$ python3 -q
>>> import numpy as np
>>> np.set_printoptions(suppress=True, linewidth=200)
>>> def tidy(a):
...     return np.round(a, 2) + 0
... 
>>> W0 = np.array([[2, 1, 0, 1], [1, 2, 1, 0], [0, 1, 2, 1], [1, 0, 1, 2]])
>>> # equal to its transpose
>>> np.sort(np.abs(np.fft.fft(W0[0]))), tidy(np.sort(np.linalg.svd(W0, compute_uv=False)))
(array([0., 2., 2., 4.]), array([0., 2., 2., 4.]))
>>> W0 @ (-1.0) ** np.arange(4)
array([0., 0., 0., 0.])
>>> (W0 + W0.T) / 2
array([[2., 1., 0., 1.],
       [1., 2., 1., 0.],
       [0., 1., 2., 1.],
       [1., 0., 1., 2.]])
>>> np.allclose(W0, W0.T)
True
>>> (W0 - W0.T) / 2
array([[0., 0., 0., 0.],
       [0., 0., 0., 0.],
       [0., 0., 0., 0.],
       [0., 0., 0., 0.]])
>>> tidy(np.sort(np.abs(np.linalg.eigvals(W0))))
array([0., 2., 2., 4.])
>>> tidy(np.abs(np.linalg.eigvals(W0)).max())
np.float64(4.0)
>>> np.allclose(W0 @ W0.T, W0.T @ W0)
True
>>> data = np.load("m.npy")
>>> data
array([[1.  , 0.9 , 0.81, 0.73],
       [0.9 , 1.  , 0.9 , 0.81],
       [0.81, 0.9 , 1.  , 0.9 ],
       [0.73, 0.81, 0.9 , 1.  ]])
>>> # symmetric
>>> vec = np.array([3, 2, 3, 2])
>>> tidy((data * vec).sum(axis=1))
array([8.69, 9.02, 9.03, 8.51])
>>> data @ (2 * vec)
array([17.38, 18.04, 18.06, 17.02])
>>> tidy(data @ np.ones(4))
array([3.44, 3.61, 3.61, 3.44])
>>> data @ vec
array([8.69, 9.02, 9.03, 8.51])
>>> np.einsum("ij,j->i", data, vec)
array([8.69, 9.02, 9.03, 8.51])
>>> vec = np.array([3, 5, -1, 2])
>>> h = np.maximum(data @ vec, 0)
>>> tidy(data.T @ h)
array([27.35, 28.66, 28.52, 27.07])
>>> tidy(np.maximum(data @ (3 * vec), 0))
array([24.45, 25.26, 23.19, 22.02])
>>> tidy(np.maximum(data @ vec, 0) - np.maximum(-data @ vec, 0))
array([8.15, 8.42, 7.73, 7.34])
>>> np.flatnonzero(h > 1e-9)
array([0, 1, 2, 3])
>>> Q, V = np.linalg.qr(data[:, :1])[0], np.linalg.qr(data[:, 1:])[0]
>>> sigma = np.linalg.svd(Q.T @ V, compute_uv=False)
>>> (sigma > 0.9).sum()
np.int64(1)
>>> tidy(np.degrees(np.arccos(sigma.clip(0, 1))))
array([4.68])
>>> tidy(sigma)
array([1.])
>>> tidy(np.sort(np.abs(np.linalg.eigvals(data))))
array([0.06, 0.1 , 0.31, 3.53])
>>> tidy(np.abs(np.linalg.eigvals(data)).max())
np.float64(3.53)
>>> (data - data.T) / 2
array([[0., 0., 0., 0.],
       [0., 0., 0., 0.],
       [0., 0., 0., 0.],
       [0., 0., 0., 0.]])
>>> tidy(np.linalg.matrix_power(data, 2))
array([[3.  , 3.12, 3.09, 2.92],
       [3.12, 3.28, 3.26, 3.09],
       [3.09, 3.26, 3.28, 3.12],
       [2.92, 3.09, 3.12, 3.  ]])
>>> np.trace(data)
np.float64(4.0)
>>> tidy(np.linalg.det(data))
np.float64(0.01)
>>> np.allclose(data @ data.T, data.T @ data)
True
>>> C = np.array([[0.7, 0.6, -0.2]])
>>> rng = np.random.default_rng(27468)
>>> F = np.array([[1], [1], [0], [2], [1], [1], [0], [2], [2], [0], [1]]) @ C + 0.1 * rng.normal(size=(11, 3))
>>> tidy(F)
array([[ 0.63,  0.6 , -0.08],
       [ 0.74,  0.63, -0.05],
       [-0.09,  0.2 , -0.15],
       [ 1.57,  1.25, -0.32],
       [ 0.77,  0.57, -0.39],
       [ 0.68,  0.59, -0.26],
       [ 0.13,  0.09,  0.02],
       [ 1.37,  1.28, -0.48],
       [ 1.29,  1.29, -0.39],
       [-0.01,  0.  , -0.04],
       [ 0.75,  0.69, -0.05]])
>>> out = F + rng.integers(-2, 3, (11, 1)) @ rng.integers(-2, 3, (1, 3))
>>> tidy(out)
array([[ 0.63,  0.6 ,  0.92],
       [ 0.74,  0.63, -0.05],
       [-0.09,  0.2 ,  1.85],
       [ 1.57,  1.25, -1.32],
       [ 0.77,  0.57,  0.61],
       [ 0.68,  0.59,  1.74],
       [ 0.13,  0.09, -1.98],
       [ 1.37,  1.28, -1.48],
       [ 1.29,  1.29, -0.39],
       [-0.01,  0.  , -0.04],
       [ 0.75,  0.69, -1.05]])
>>> out - F
array([[ 0.,  0.,  1.],
       [ 0.,  0.,  0.],
       [ 0.,  0.,  2.],
       [ 0.,  0., -1.],
       [ 0.,  0.,  1.],
       [ 0.,  0.,  2.],
       [ 0.,  0., -2.],
       [ 0.,  0., -1.],
       [ 0.,  0.,  0.],
       [ 0.,  0.,  0.],
       [ 0.,  0., -1.]])
>>> out = np.c_[F[:, :2] @ np.array([[-2, 0], [1, 1]]), np.array([0, -6, 1, -4, -8, -8, 5, -7, -6, 3, -3])]
>>> tidy(out)
array([[-0.67,  0.6 ,  0.  ],
       [-0.86,  0.63, -6.  ],
       [ 0.38,  0.2 ,  1.  ],
       [-1.89,  1.25, -4.  ],
       [-0.97,  0.57, -8.  ],
       [-0.76,  0.59, -8.  ],
       [-0.16,  0.09,  5.  ],
       [-1.45,  1.28, -7.  ],
       [-1.29,  1.29, -6.  ],
       [ 0.03,  0.  ,  3.  ],
       [-0.8 ,  0.69, -3.  ]])
>>> np.linalg.matrix_rank(out)
np.int64(3)
>>> tidy(np.linalg.lstsq(F, out[:, 0])[0])
array([-2.,  1.,  0.])
>>> tidy(np.linalg.norm(out - F @ np.linalg.lstsq(F, out)[0], axis=0))
array([0.  , 0.  , 9.25])
>>> theta = np.radians(90)
>>> r_ = np.eye(3)
>>> r_[2, 2] = r_[1, 1] = np.cos(theta)
>>> r_[2, 1], r_[1, 2] = -np.sin(theta), np.sin(theta)
>>> tidy(r_)
array([[ 1.,  0.,  0.],
       [ 0.,  0.,  1.],
       [ 0., -1.,  0.]])
>>> out = F @ r_.T
>>> np.allclose(np.linalg.norm(F, axis=1), np.linalg.norm(out, axis=1))
True
>>> np.allclose(F @ F.T, out @ out.T)
True
>>> tidy(np.linalg.svd(F, compute_uv=False)), tidy(np.linalg.svd(out, compute_uv=False))
(array([4.  , 0.38, 0.26]), array([4.  , 0.38, 0.26]))
>>> P = F @ np.linalg.solve(F.T @ F, F.T)
>>> tidy(np.trace(P))
np.float64(3.0)
>>> tidy(np.diag(P))
array([0.15, 0.2 , 0.59, 0.43, 0.55, 0.11, 0.02, 0.33, 0.36, 0.01, 0.26])
>>> tidy(P @ F[:, 1])
array([0.6 , 0.63, 0.2 , 1.25, 0.57, 0.59, 0.09, 1.28, 1.29, 0.  , 0.69])
>>> K = np.loadtxt("w.csv", delimiter=",")
>>> tidy(K)
array([[ 5.73,  0.91, -2.45],
       [ 8.03, -0.01, -1.99],
       [-2.71,  4.28, -4.14],
       [ 6.1 ,  0.76, -2.38],
       [-2.6 ,  4.24, -4.12],
       [12.51, -1.8 , -1.1 ],
       [10.81, -1.12, -1.44],
       [-2.71,  4.28, -4.14],
       [14.  , -2.4 , -0.8 ],
       [10.4 , -0.96, -1.52],
       [ 4.68,  1.33, -2.66],
       [ 4.9 ,  1.24, -2.62],
       [ 0.51,  3.  , -3.5 ],
       [-5.56,  5.43, -4.71],
       [ 1.98,  2.41, -3.2 ],
       [ 6.66,  0.54, -2.27],
       [ 0.92,  2.83, -3.42],
       [ 0.82,  2.87, -3.44],
       [-6.16,  5.66, -4.83],
       [ 6.24,  0.7 , -2.35],
       [ 6.05,  0.78, -2.39],
       [ 8.86, -0.34, -1.83],
       [ 6.46,  0.61, -2.31],
       [-1.22,  3.69, -3.84],
       [ 2.14,  2.35, -3.17]])
>>> # looks like rank 2
>>> Xs = K - K.mean(axis=0)
>>> U, sigma, VT = np.linalg.svd(Xs, full_matrices=False)
>>> np.linalg.matrix_rank(Xs)
np.int64(1)
>>> (sigma ** 2).sum() ** 2 / (sigma ** 4).sum()
np.float64(1.0)
>>> U, sigma, VT = np.linalg.svd(K)
>>> V = VT[:(sigma > 1e-8).sum()]
>>> vec = K[16] + 5 * K[20] + rng.integers(2) * np.eye(3)[0]
>>> tidy(vec)
array([ 31.15,   6.74, -15.37])
>>> tidy(V.T @ V)
array([[ 0.97, -0.12, -0.11],
       [-0.12,  0.46, -0.48],
       [-0.11, -0.48,  0.57]])
>>> tidy(np.diag(V.T @ V))
array([0.97, 0.46, 0.57])
>>> tidy(np.linalg.norm(vec - V.T @ V @ vec))
np.float64(0.0)
>>> m1 = np.loadtxt("layer14.csv", delimiter=",")
>>> m1
array([[-8.36, -0.03,  7.4 ],
       [-7.98, -0.4 ,  7.13],
       [-7.89,  0.42,  6.86],
       [-7.79, -0.07,  6.98],
       [-7.94,  0.83,  6.78],
       [-7.92,  0.39,  7.22],
       [-0.43,  8.68,  0.32],
       [-0.44,  8.43, -0.18],
       [-0.17,  8.65, -0.46],
       [ 0.03,  8.24,  0.03],
       [-0.66,  8.82, -0.15],
       [ 0.12,  9.29,  0.33],
       [-6.51,  0.4 ,  2.45],
       [-7.51,  0.71,  2.65],
       [-6.63,  0.88,  3.06],
       [-6.96,  1.21,  3.21],
       [-7.51,  1.1 ,  2.66],
       [-7.37,  0.88,  3.48]])
>>> z = m1[:, 0] > np.median(m1[:, 0])
>>> f = m1[z].mean(axis=0) - m1[~z].mean(axis=0)
>>> np.argsort(-np.abs(f).round(6), kind="stable")
array([1, 0, 2])
>>> tidy((((m1 - m1.mean(axis=0)) @ f > 0) == z).mean())
np.float64(0.83)
>>> Xs = m1 - m1.mean(axis=0)
>>> U, sigma, VT = np.linalg.svd(Xs, full_matrices=False)
>>> np.abs(VT[0]).argmax()
np.int64(1)
>>> tidy(sigma)
array([24.56,  5.78,  1.36])
>>> np.linalg.matrix_rank(Xs)
np.int64(3)
>>> tidy(VT[0] * np.sign(VT[0, np.abs(VT[0]).argmax()]))
array([ 0.59,  0.66, -0.46])
>>> tidy(Xs.mean(axis=0))
array([0., 0., 0.])
>>> out = np.c_[m1[:, :1] @ np.array([[-3]]), np.array([9, -7, 8, -7, -8, 8, -1, -1, 9, -2, 4, -1, 5, -5, 0, 4, -2, -9])]
>>> tidy(out)
array([[25.08,  9.  ],
       [23.94, -7.  ],
       [23.67,  8.  ],
       [23.37, -7.  ],
       [23.82, -8.  ],
       [23.76,  8.  ],
       [ 1.29, -1.  ],
       [ 1.32, -1.  ],
       [ 0.51,  9.  ],
       [-0.09, -2.  ],
       [ 1.98,  4.  ],
       [-0.36, -1.  ],
       [19.53,  5.  ],
       [22.53, -5.  ],
       [19.89,  0.  ],
       [20.88,  4.  ],
       [22.53, -2.  ],
       [22.11, -9.  ]])
>>> np.linalg.matrix_rank(out)
np.int64(2)
>>> tidy(np.linalg.lstsq(m1, out[:, 0])[0])
array([-3.,  0.,  0.])
>>> tidy(np.linalg.norm(out - m1 @ np.linalg.lstsq(m1, out)[0], axis=0))
array([ 0.  , 24.64])
